In [1]: import numpy as np

In [2]: import numpy.linalg as la

In [3]: np.set_printoptions(precision=2, suppress=True, linewidth=160, sign=" ")

In [4]: def tidy(a):
   ...:     return np.round(a, 2) + 0
   ...: 

In [5]: mat = np.load("block18.npy")

In [6]: mat
Out[6]: 
array([[ 2.89,  8.63,  3.28,  1.44, -0.93, -1.84],
       [-0.64, -0.6 , -1.92,  0.26,  0.68, -9.75],
       [ 7.15, -3.08, -5.09, -2.49,  1.21, -2.42],
       [ 2.73, -0.61,  4.97,  4.89,  6.57,  0.69],
       [-4.82, -3.01, -6.17, -0.39,  0.53, -5.41],
       [-0.69,  1.16, -3.98, -8.92, -0.59, -1.55],
       [ 3.77, -3.29,  2.99,  2.23,  4.91, -6.08],
       [ 1.  , -1.87,  3.27,  5.09, -7.2 ,  2.66],
       [-0.86,  7.13, -0.63,  4.75, -4.52,  2.24],
       [ 3.96, -1.92,  2.34, -5.59, -2.35, -6.2 ],
       [ 6.97, -0.76,  4.16, -2.53,  5.17,  0.66],
       [-1.41,  4.39, -5.23,  0.18,  2.85, -6.58],
       [ 2.45, -5.98,  0.15, -2.97, -7.03,  0.04],
       [-2.16, -1.39,  6.62, -0.59,  4.5 ,  5.38],
       [ 1.43, -3.17,  7.94,  4.44, -0.42, -2.22],
       [-8.71,  0.91,  3.22, -3.46,  0.78,  0.61],
       [ 0.59,  4.23, -5.25,  3.43,  4.76, -4.45],
       [-5.12,  3.35, -7.58,  2.03, -1.02, -0.16],
       [-8.32,  0.73, -4.97, -0.43,  0.19,  2.32],
       [-2.33, -4.48, -5.84,  2.6 , -0.63, -5.77],
       [ 2.85, -3.19, -1.05,  7.11,  1.81, -5.17],
       [-4.92, -2.29, -3.  , -0.15,  4.81,  6.2 ],
       [ 2.44,  4.44, -3.88, -4.17,  6.23,  1.77],
       [-7.34, -0.5 ,  1.86,  3.68, -2.43, -4.79],
       [ 1.52,  5.97,  2.33, -6.64, -1.4 ,  3.25],
       [ 7.1 , -4.35,  5.25, -1.26,  0.57, -1.11],
       [-3.67,  5.23,  1.67,  1.19, -6.7 ,  3.17],
       [-2.  , -1.68, -6.03,  3.81,  4.83, -4.35],
       [ 4.16, -0.93, -4.6 , -4.7 ,  6.16, -0.81],
       [ 0.2 ,  4.84, -5.11, -3.02,  6.06, -2.12],
       [-8.67, -0.02,  1.66, -3.77, -2.7 , -0.78],
       [ 3.07,  6.54, -0.07,  0.73, -6.64,  1.78],
       [-0.92, -6.88,  2.67,  4.48,  1.7 , -4.66],
       [ 3.43, -7.84,  0.95, -2.14,  4.57, -0.6 ],
       [ 3.29,  2.87,  4.59,  1.03,  7.31, -2.33],
       [ 3.52,  0.93,  6.  ,  6.28,  1.93, -2.75],
       [ 0.03, -4.27, -0.67, -1.72, -8.43,  2.7 ],
       [ 0.47,  0.21,  2.83,  1.42, -8.53, -4.13],
       [ 2.52,  8.19,  4.77, -0.35,  1.37, -1.38],
       [ 1.53, -7.83, -3.08, -1.33,  5.02, -0.1 ],
       [-1.72, -1.79,  3.86, -1.58,  8.73,  0.49],
       [-0.01,  1.32,  0.3 ,  3.03, -6.77, -6.56],
       [ 0.74, -0.28, -0.56,  8.42, -0.01, -5.31]])

In [7]: Ac = (mat - mat.mean(axis=0)) / mat.std(axis=0)

In [8]: tidy(Ac.std(axis=0))
Out[8]: array([ 1.,  1.,  1.,  1.,  1.,  1.])

In [9]: np.argwhere(np.abs(Ac) > 2)
Out[9]: 
array([[  0,   1],
       [  1,   5],
       [  5,   3],
       [ 15,   0],
       [ 18,   0],
       [ 21,   5],
       [ 30,   0],
       [ 42,   3]])

In [10]: b = la.lstsq(np.delete(Ac, 5, axis=1), Ac[:, 5])[0]

In [11]: tidy(b)
Out[11]: array([-0.18,  0.13,  0.28, -0.32,  0.  ])

In [12]: cov = np.cov(mat, rowvar=False)

In [13]: np.median(mat, axis=0)
Out[13]: array([ 0.59, -0.6 ,  0.3 ,  0.18,  0.68, -1.38])

In [14]: print(tidy(la.eigvalsh(cov)[::-1]))
[ 24.25  21.38  18.72  15.26  12.92   7.02]

In [15]: np.argsort(-mat.std(axis=0).round(6), kind="stable")
Out[15]: array([ 4,  1,  2,  0,  3,  5])

In [16]: tidy(np.corrcoef(mat[:, 0], mat[:, 3])[0, 1])
Out[16]: np.float64(-0.03)

In [17]: tidy(mat.std(axis=0))
Out[17]: array([ 3.96,  4.15,  4.1 ,  3.75,  4.59,  3.53])

In [18]: cov.shape
Out[18]: (6, 6)

In [19]: B = mat / np.sqrt((mat ** 2).mean(axis=1, keepdims=True))

In [20]: print(la.matrix_rank(B) == la.matrix_rank(mat))
True

In [21]: tidy(la.norm(B, axis=1))
Out[21]: 
array([ 2.45,  2.45,  2.45,  2.45,  2.45,  2.45,  2.45,  2.45,  2.45,  2.45,  2.45,  2.45,  2.45,  2.45,  2.45,  2.45,  2.45,  2.45,  2.45,  2.45,  2.45,
        2.45,  2.45,  2.45,  2.45,  2.45,  2.45,  2.45,  2.45,  2.45,  2.45,  2.45,  2.45,  2.45,  2.45,  2.45,  2.45,  2.45,  2.45,  2.45,  2.45,  2.45,
        2.45])

In [22]: tidy(B[12])
Out[22]: array([ 0.6 , -1.46,  0.04, -0.73, -1.72,  0.01])

In [23]: arr = np.load("sample3.npy")

In [24]: arr
Out[24]: 
array([[ 0,  2,  2,  3,  3,  0,  3,  1,  2,  0,  0,  2],
       [ 2,  0,  2,  2,  3,  3,  0,  3,  1,  2,  0,  0],
       [ 2,  2,  0,  2,  2,  3,  3,  0,  3,  1,  2,  0],
       [ 3,  2,  2,  0,  2,  2,  3,  3,  0,  3,  1,  2],
       [ 3,  3,  2,  2,  0,  2,  2,  3,  3,  0,  3,  1],
       [ 0,  3,  3,  2,  2,  0,  2,  2,  3,  3,  0,  3],
       [ 3,  0,  3,  3,  2,  2,  0,  2,  2,  3,  3,  0],
       [ 1,  3,  0,  3,  3,  2,  2,  0,  2,  2,  3,  3],
       [ 2,  1,  3,  0,  3,  3,  2,  2,  0,  2,  2,  3],
       [ 0,  2,  1,  3,  0,  3,  3,  2,  2,  0,  2,  2],
       [ 0,  0,  2,  1,  3,  0,  3,  3,  2,  2,  0,  2],
       [ 2,  0,  0,  2,  1,  3,  0,  3,  3,  2,  2,  0]])

In [25]: Q, R = la.qr(arr)

In [26]: print(np.trace(Q @ Q.T))
12.0

In [27]: print(tidy(Q.T @ Q))
[[ 1.  0.  0.  0.  0.  0.  0.  0.  0.  0.  0.  0.]
 [ 0.  1.  0.  0.  0.  0.  0.  0.  0.  0.  0.  0.]
 [ 0.  0.  1.  0.  0.  0.  0.  0.  0.  0.  0.  0.]
 [ 0.  0.  0.  1.  0.  0.  0.  0.  0.  0.  0.  0.]
 [ 0.  0.  0.  0.  1.  0.  0.  0.  0.  0.  0.  0.]
 [ 0.  0.  0.  0.  0.  1.  0.  0.  0.  0.  0.  0.]
 [ 0.  0.  0.  0.  0.  0.  1.  0.  0.  0.  0.  0.]
 [ 0.  0.  0.  0.  0.  0.  0.  1.  0.  0.  0.  0.]
 [ 0.  0.  0.  0.  0.  0.  0.  0.  1.  0.  0.  0.]
 [ 0.  0.  0.  0.  0.  0.  0.  0.  0.  1.  0.  0.]
 [ 0.  0.  0.  0.  0.  0.  0.  0.  0.  0.  1.  0.]
 [ 0.  0.  0.  0.  0.  0.  0.  0.  0.  0.  0.  1.]]

In [28]: tidy(np.abs(np.diag(R)))
Out[28]: array([ 6.63,  5.56,  4.71,  4.63,  4.3 ,  3.37,  3.23,  3.19,  2.51,  2.76,  2.34,  0.47])

In [29]: np.allclose(arr, arr.T)
Out[29]: True

In [30]: arr @ arr
Out[30]: 
array([[ 44,  24,  31,  30,  33,  44,  27,  40,  31,  34,  36,  18],
       [ 24,  44,  28,  37,  32,  31,  44,  29,  38,  25,  30,  36],
       [ 31,  28,  48,  34,  43,  32,  37,  46,  33,  38,  25,  34],
       [ 30,  37,  34,  57,  43,  43,  41,  40,  52,  33,  38,  31],
       [ 33,  32,  43,  43,  62,  41,  46,  44,  40,  46,  29,  40],
       [ 44,  31,  32,  43,  41,  61,  38,  46,  41,  37,  44,  27],
       [ 27,  44,  37,  41,  46,  38,  61,  41,  43,  32,  31,  44],
       [ 40,  29,  46,  40,  44,  46,  41,  62,  43,  43,  32,  33],
       [ 31,  38,  33,  52,  40,  41,  43,  43,  57,  34,  37,  30],
       [ 34,  25,  38,  33,  46,  37,  32,  43,  34,  48,  28,  31],
       [ 36,  30,  25,  38,  29,  44,  31,  32,  37,  28,  44,  24],
       [ 18,  36,  34,  31,  40,  27,  44,  33,  30,  31,  24,  44]])

In [31]: (arr + arr.T) / 2
Out[31]: 
array([[ 0.,  2.,  2.,  3.,  3.,  0.,  3.,  1.,  2.,  0.,  0.,  2.],
       [ 2.,  0.,  2.,  2.,  3.,  3.,  0.,  3.,  1.,  2.,  0.,  0.],
       [ 2.,  2.,  0.,  2.,  2.,  3.,  3.,  0.,  3.,  1.,  2.,  0.],
       [ 3.,  2.,  2.,  0.,  2.,  2.,  3.,  3.,  0.,  3.,  1.,  2.],
       [ 3.,  3.,  2.,  2.,  0.,  2.,  2.,  3.,  3.,  0.,  3.,  1.],
       [ 0.,  3.,  3.,  2.,  2.,  0.,  2.,  2.,  3.,  3.,  0.,  3.],
       [ 3.,  0.,  3.,  3.,  2.,  2.,  0.,  2.,  2.,  3.,  3.,  0.],
       [ 1.,  3.,  0.,  3.,  3.,  2.,  2.,  0.,  2.,  2.,  3.,  3.],
       [ 2.,  1.,  3.,  0.,  3.,  3.,  2.,  2.,  0.,  2.,  2.,  3.],
       [ 0.,  2.,  1.,  3.,  0.,  3.,  3.,  2.,  2.,  0.,  2.,  2.],
       [ 0.,  0.,  2.,  1.,  3.,  0.,  3.,  3.,  2.,  2.,  0.,  2.],
       [ 2.,  0.,  0.,  2.,  1.,  3.,  0.,  3.,  3.,  2.,  2.,  0.]])

In [32]: np.allclose(arr @ arr.T, arr.T @ arr)
Out[32]: True

In [33]: tidy(la.det(arr))
Out[33]: np.float64(909312.0)

In [34]: tidy(np.sort(np.abs(la.eigvals(arr))))
Out[34]: array([  0.24,   1.52,   1.69,   2.2 ,   2.85,   2.93,   3.54,   4.35,   4.89,   6.74,   7.29,  21.24])

In [35]: la.matrix_power(arr, 4)
Out[35]: 
array([[ 13464,  12614,  14037,  15650,  16263,  16464,  15427,  16686,  15659,  14246,  13344,  12296],
       [ 12614,  13692,  14086,  16139,  16530,  15891,  16608,  16297,  16160,  13923,  13164,  13344],
       [ 14037,  14086,  15877,  17092,  18302,  17244,  17482,  18328,  17096,  15724,  13923,  14246],
       [ 15650,  16139,  17092,  19851,  20102,  19652,  19620,  20042,  19810,  17096,  16160,  15659],
       [ 16263,  16530,  18302,  20102,  21545,  20182,  20524,  21120,  20042,  18328,  16297,  16686],
       [ 16464,  15891,  17244,  19652,  20182,  20447,  19406,  20524,  19620,  17482,  16608,  15427],
       [ 15427,  16608,  17482,  19620,  20524,  19406,  20447,  20182,  19652,  17244,  15891,  16464],
       [ 16686,  16297,  18328,  20042,  21120,  20524,  20182,  21545,  20102,  18302,  16530,  16263],
       [ 15659,  16160,  17096,  19810,  20042,  19620,  19652,  20102,  19851,  17092,  16139,  15650],
       [ 14246,  13923,  15724,  17096,  18328,  17482,  17244,  18302,  17092,  15877,  14086,  14037],
       [ 13344,  13164,  13923,  16160,  16297,  16608,  15891,  16530,  16139,  14086,  13692,  12614],
       [ 12296,  13344,  14246,  15659,  16686,  15427,  16464,  16263,  15650,  14037,  12614,  13464]])
